In [1]: import numpy as np

In [2]: from numpy import linalg as LA

In [3]: np.set_printoptions(precision=2, suppress=True, linewidth=200)

In [4]: X = np.array([[1, 1, 2, 2], [1, 0, 0, 0], [0, 2, 1, 2], [2, 1, 0, 0]])

In [5]: X[:, 2] = 4 * X[:, 3]

In [6]: X
Out[6]: 
array([[1, 1, 8, 2],
       [1, 0, 0, 0],
       [0, 2, 8, 2],
       [2, 1, 0, 0]])

In [7]: # rank 3

In [8]: np.unique(X.round(6), axis=0).shape
Out[8]: (4, 4)

In [9]: np.allclose(X[:-1].T @ LA.lstsq(X[:-1].T, X[-1])[0], X[-1])
Out[9]: True

In [10]: round(float(np.trace(LA.pinv(X) @ X)), 2)
Out[10]: 3.0

In [11]: np.abs(np.diag(LA.qr(X)[1])) > 1e-9
Out[11]: array([ True,  True,  True, False])

In [12]: LA.lstsq(X[:-1].T, X[-1])[2]
Out[12]: np.int32(3)

In [13]: E = np.load("w.npy")

In [14]: E
Out[14]: 
array([[ 1,  1,  0,  3],
       [ 1,  2,  0,  3],
       [ 0,  0,  0,  0],
       [ 3,  3,  0, 13]])

In [15]: # column 3 dominates

In [16]: U, s, VT = LA.svd(E)

In [17]: evecs = VT[:(s > 1e-8).sum()]

In [18]: rng = np.random.default_rng(301438)

In [19]: x = E[1] + 5 * E[3] + rng.integers(2) * np.eye(4)[1]

In [20]: print(x)
[16. 18.  0. 68.]

In [21]: np.allclose(evecs.T @ evecs @ x, x)
Out[21]: True

In [22]: print(LA.matrix_rank(np.vstack([E, x])))
3

In [23]: U, s, VT = LA.svd(E)

In [24]: s
Out[24]: array([14.5 ,  1.28,  0.21,  0.  ])

In [25]: other = U[:, :3] @ np.diag(s[:3]) @ VT[:3]

In [26]: round(float(np.abs(E - other).max()), 2)
Out[26]: 0.0

In [27]: round(float(LA.norm(E - other) / LA.norm(E)), 2)
Out[27]: 0.0

In [28]: np.round(LA.norm(E - other, 2), 2), s[3]
Out[28]: (np.float64(0.0), np.float64(0.0))

In [29]: J = np.load("arr.npy")

In [30]: J
Out[30]: 
array([[0, 0, 1],
       [0, 0, 1],
       [1, 1, 0]])

In [31]: J @ J
Out[31]: 
array([[1, 1, 0],
       [1, 1, 0],
       [0, 0, 2]])

In [32]: np.trace(J @ J @ J) // 6
Out[32]: np.int64(0)

In [33]: print(np.argwhere(np.triu(J)))
[[0 2]
 [1 2]]

In [34]: J.sum(axis=0)
Out[34]: array([1, 1, 2])

In [35]: low = np.diag(J.sum(axis=1)) - J

In [36]: low
Out[36]: 
array([[ 1,  0, -1],
       [ 0,  1, -1],
       [-1, -1,  2]])

In [37]: round(LA.det(low[1:, 1:]))
Out[37]: 1

In [38]: low @ np.ones(3)
Out[38]: array([0., 0., 0.])

In [39]: U, s, VT = LA.svd(J)

In [40]: np.argmax(s[:-1] / (s[1:] + 1e-6)) + 1
Out[40]: np.int64(2)

In [41]: other = U[:, :2] @ np.diag(s[:2]) @ VT[:2]

In [42]: np.abs(J - other).max()
Out[42]: np.float64(0.0)

In [43]: round(LA.norm(J - other, 2), 2), s[2]
Out[43]: (np.float64(0.0), np.float64(-0.0))

In [44]: A = np.array([[1, 0, 0], [-3, 1, 0], [-1, 0, 1]])

In [45]: # triangular

In [46]: np.kron(np.eye(2, dtype=int), A)
Out[46]: 
array([[ 1,  0,  0,  0,  0,  0],
       [-3,  1,  0,  0,  0,  0],
       [-1,  0,  1,  0,  0,  0],
       [ 0,  0,  0,  1,  0,  0],
       [ 0,  0,  0, -3,  1,  0],
       [ 0,  0,  0, -1,  0,  1]])

In [47]: np.einsum("ii->", A)
Out[47]: np.int64(3)

In [48]: np.round(LA.det(A.T), 2)
Out[48]: np.float64(1.0)

In [49]: np.poly(A)
Out[49]: array([ 1., -3.,  3., -1.])

In [50]: LA.eigvals(A)
Out[50]: array([1., 1., 1.])

In [51]: round(float(LA.det(2 * A)), 2), np.round(LA.det(A), 2)
Out[51]: (8.0, np.float64(1.0))

In [52]: blk = np.stack([A, -3 * A, A[::-1]])

In [53]: blk.shape
Out[53]: (3, 3, 3)

In [54]: LA.det(blk)
Out[54]: array([  1., -27.,  -1.])

In [55]: round(LA.det(A), 2)
Out[55]: np.float64(1.0)

In [56]: np.allclose(A @ A.T, A.T @ A)
Out[56]: False

In [57]: np.round(np.abs(LA.eigvals(A)).max(), 2)
Out[57]: np.float64(1.0)

In [58]: np.trace(A)
Out[58]: np.int64(3)

In [59]: A @ A
Out[59]: 
array([[ 1,  0,  0],
       [-6,  1,  0],
       [-2,  0,  1]])

In [60]: (A - A.T) / 2
Out[60]: 
array([[ 0. ,  1.5,  0.5],
       [-1.5,  0. ,  0. ],
       [-0.5,  0. ,  0. ]])

In [61]: O, _ = LA.qr(np.array([[-0.6, -1.0, -0.8], [-1.2, -0.6, 1.1], [0.1, 0.7, 1.9]]))

In [62]: evecs, _ = LA.qr(np.array([[-0.3, 0.1, 0.7, 0.9],
    ...:     [1.2, -0.6, 1.1, -0.5],
    ...:     [2.1, 0.0, 1.3, 1.1],
    ...:     [0.0, -0.3, 0.2, -0.8]]))

In [63]: s = 3 * 0.2 ** np.arange(3)

In [64]: arr = O[:, :3] * s @ evecs[:3]

In [65]: arr
Out[65]: 
array([[ 0.41, -0.37,  1.27, -0.11],
       [ 0.19, -0.13,  2.67,  0.14],
       [-0.16,  0.37, -0.17,  0.2 ]])

In [66]: x = np.array([2, 2, 4, 5])

In [67]: a = np.maximum(arr @ x, 0)

In [68]: np.flatnonzero(a > 1e-9)
Out[68]: array([0, 1, 2])

In [69]: np.maximum(arr @ x, 0) - np.maximum(-arr @ x, 0)
Out[69]: array([ 4.58, 11.52,  0.74])

In [70]: np.tanh(arr @ x)
Out[70]: array([1.  , 1.  , 0.63])

In [71]: arr.T @ a
Out[71]: array([ 4.  , -2.9 , 36.44,  1.24])

In [72]: t = np.deg2rad(60)

In [73]: K = np.eye(4)

In [74]: K[np.ix_([2, 3], [2, 3])] = [[np.cos(t), -np.sin(t)], [np.sin(t), np.cos(t)]]

In [75]: print(K)
[[ 1.    0.    0.    0.  ]
 [ 0.    1.    0.    0.  ]
 [ 0.    0.    0.5  -0.87]
 [ 0.    0.    0.87  0.5 ]]

In [76]: # orthonormal columns

In [77]: LA.svd(K, compute_uv=False)
Out[77]: array([1., 1., 1., 1.])

In [78]: other = A[0, 0] * A[1:] - np.outer(A[1:, 0], A[0])

In [79]: other
Out[79]: 
array([[0, 1, 0],
       [0, 0, 1]])

In [80]: print(np.flatnonzero(~other.round(6).any(axis=1)))
[]

In [81]: A[:, 0] / A[0, 0]
Out[81]: array([ 1., -3., -1.])

In [82]: LA.matrix_rank(other), LA.matrix_rank(A)
Out[82]: (np.int64(2), np.int64(3))

In [83]: x = np.array([5, 4, -3, 0])

In [84]: 4 - LA.matrix_rank(K - np.eye(4), tol=1e-8)
Out[84]: np.int64(2)

In [85]: LA.inv(K)
Out[85]: 
array([[ 1.  ,  0.  ,  0.  ,  0.  ],
       [ 0.  ,  1.  ,  0.  ,  0.  ],
       [ 0.  ,  0.  ,  0.5 ,  0.87],
       [-0.  , -0.  , -0.87,  0.5 ]])

In [86]: [p for p in range(1, 25) if np.allclose(LA.matrix_power(K, p), np.eye(4))]
Out[86]: [6, 12, 18, 24]

In [87]: np.round(K.T @ (K @ x), 2) + 0
Out[87]: array([ 5.,  4., -3.,  0.])

In [88]: print(round(float(LA.norm(x)), 2), np.round(LA.norm(K @ x), 2))
7.07 7.07

In [89]: np.round(LA.det(K), 2)
Out[89]: np.float64(1.0)

In [90]: w1 = np.array([[1, 2, 2, 1, 2],
    ...:     [-2, -2, -3, -2, -1],
    ...:     [0, -1, -2, -2, -2],
    ...:     [0, -2, -2, -2, 3]])

In [91]: c = np.array([2, 0, 0, -1, 2])

In [92]: H = np.maximum(K @ w1 + c, 0)

In [93]: print((H > 0).mean(axis=0))
[0.75 0.5  0.5  0.   0.75]

In [94]: Z = np.array([[6, 5], [6, 7], [7, 3], [6, 2], [9, 7]])

In [95]: H @ Z
Out[95]: 
array([[80.  , 63.  ],
       [ 9.  ,  7.  ],
       [24.52, 20.82],
       [27.91, 22.38]])

In [96]: (H @ Z).round(6).argmax(axis=1)
Out[96]: array([0, 0, 0, 0])

In [97]: F = np.loadtxt("mat.csv", delimiter=",")

In [98]: F
Out[98]: 
array([[ 1.4 , -1.52, -0.8 ],
       [-0.8 ,  0.98, -1.6 ],
       [-1.6 ,  1.43,  0.7 ],
       [-1.  ,  0.89, -0.8 ],
       [-1.2 ,  1.32,  1.9 ],
       [-1.1 ,  1.19,  0.2 ],
       [ 1.8 , -1.99,  1.3 ],
       [-2.1 ,  2.46, -1.7 ],
       [ 1.2 , -1.13,  1.4 ],
       [-1.2 ,  1.11, -0.8 ],
       [-1.2 ,  1.1 ,  0.6 ],
       [ 0.8 , -0.91, -0.5 ],
       [-1.4 ,  1.98,  1.8 ],
       [-0.5 ,  0.01,  1.9 ],
       [ 1.  , -0.43,  0.9 ],
       [-1.9 ,  1.99,  0.  ],
       [ 0.5 , -0.38, -0.1 ],
       [ 0.4 , -0.43, -0.9 ],
       [ 1.1 , -0.89, -0.5 ],
       [ 0.6 , -0.8 , -1.5 ],
       [-0.7 ,  0.7 ,  0.3 ],
       [ 2.2 , -2.29,  0.  ],
       [ 1.8 , -1.43,  0.2 ],
       [-0.6 ,  0.19, -0.3 ]])

In [99]: cov = np.cov(F, rowvar=False)

In [100]: print(np.argsort(-F.std(axis=0).round(6), kind="stable"))
[1 0 2]

In [101]: np.median(F, axis=0)
Out[101]: array([-0.55,  0.1 ,  0.  ])

In [102]: print(cov)
[[ 1.69 -1.7   0.04]
 [-1.7   1.78 -0.02]
 [ 0.04 -0.02  1.17]]

In [103]: round(np.corrcoef(F[:, 2], F[:, 1])[0, 1], 2)
Out[103]: np.float64(-0.02)

In [104]: r0, v = F[23], F[15]

In [105]: round(float(r0 @ r0), 2)
Out[105]: 0.49

In [106]: round(float(r0 @ v), 2)
Out[106]: 1.52

In [107]: p = (r0 @ v) / (r0 @ r0) * r0

In [108]: (v - p) @ r0
Out[108]: np.float64(0.0)

In [109]: p
Out[109]: array([-1.87,  0.59, -0.94])

In [110]: LA.matrix_rank(np.outer(r0, v))
Out[110]: np.int64(1)

In [111]: feats = np.load("data.npy")

In [112]: feats
Out[112]: 
array([[ 2.89, -1.89,  0.62],
       [-4.92,  5.92, -2.03],
       [ 3.37, -2.37,  0.91],
       [-3.73,  4.73, -0.7 ],
       [ 2.12, -1.12,  0.24],
       [ 2.79, -1.79,  0.44],
       [ 0.95,  0.05, -0.01],
       [-1.15,  2.15,  0.44],
       [ 2.31, -1.31,  0.27],
       [-2.49,  3.49,  0.27],
       [-0.91,  1.91,  0.45],
       [-1.3 ,  2.3 , -1.89]])

In [113]: other = np.array([[0, -3], [-3, 9], [3, -3]])

In [114]: np.vstack([feats, other.T]).shape
Out[114]: (14, 3)

In [115]: hat = feats @ LA.solve(feats.T @ feats, feats.T)

In [116]: round(np.trace(hat), 2)
Out[116]: np.float64(3.0)

In [117]: O, Rm = LA.qr(feats)

In [118]: print(np.allclose(Rm.T @ Rm, feats.T @ feats))
True

In [119]: print(O @ Rm)
[[ 2.89 -1.89  0.62]
 [-4.92  5.92 -2.03]
 [ 3.37 -2.37  0.91]
 [-3.73  4.73 -0.7 ]
 [ 2.12 -1.12  0.24]
 [ 2.79 -1.79  0.44]
 [ 0.95  0.05 -0.01]
 [-1.15  2.15  0.44]
 [ 2.31 -1.31  0.27]
 [-2.49  3.49  0.27]
 [-0.91  1.91  0.45]
 [-1.3   2.3  -1.89]]

In [120]: np.abs(np.diag(Rm))
Out[120]: array([9.29, 3.46, 2.27])

In [121]: np.round(O.T @ O, 2) + 0
Out[121]: 
array([[1., 0., 0.],
       [0., 1., 0.],
       [0., 0., 1.]])
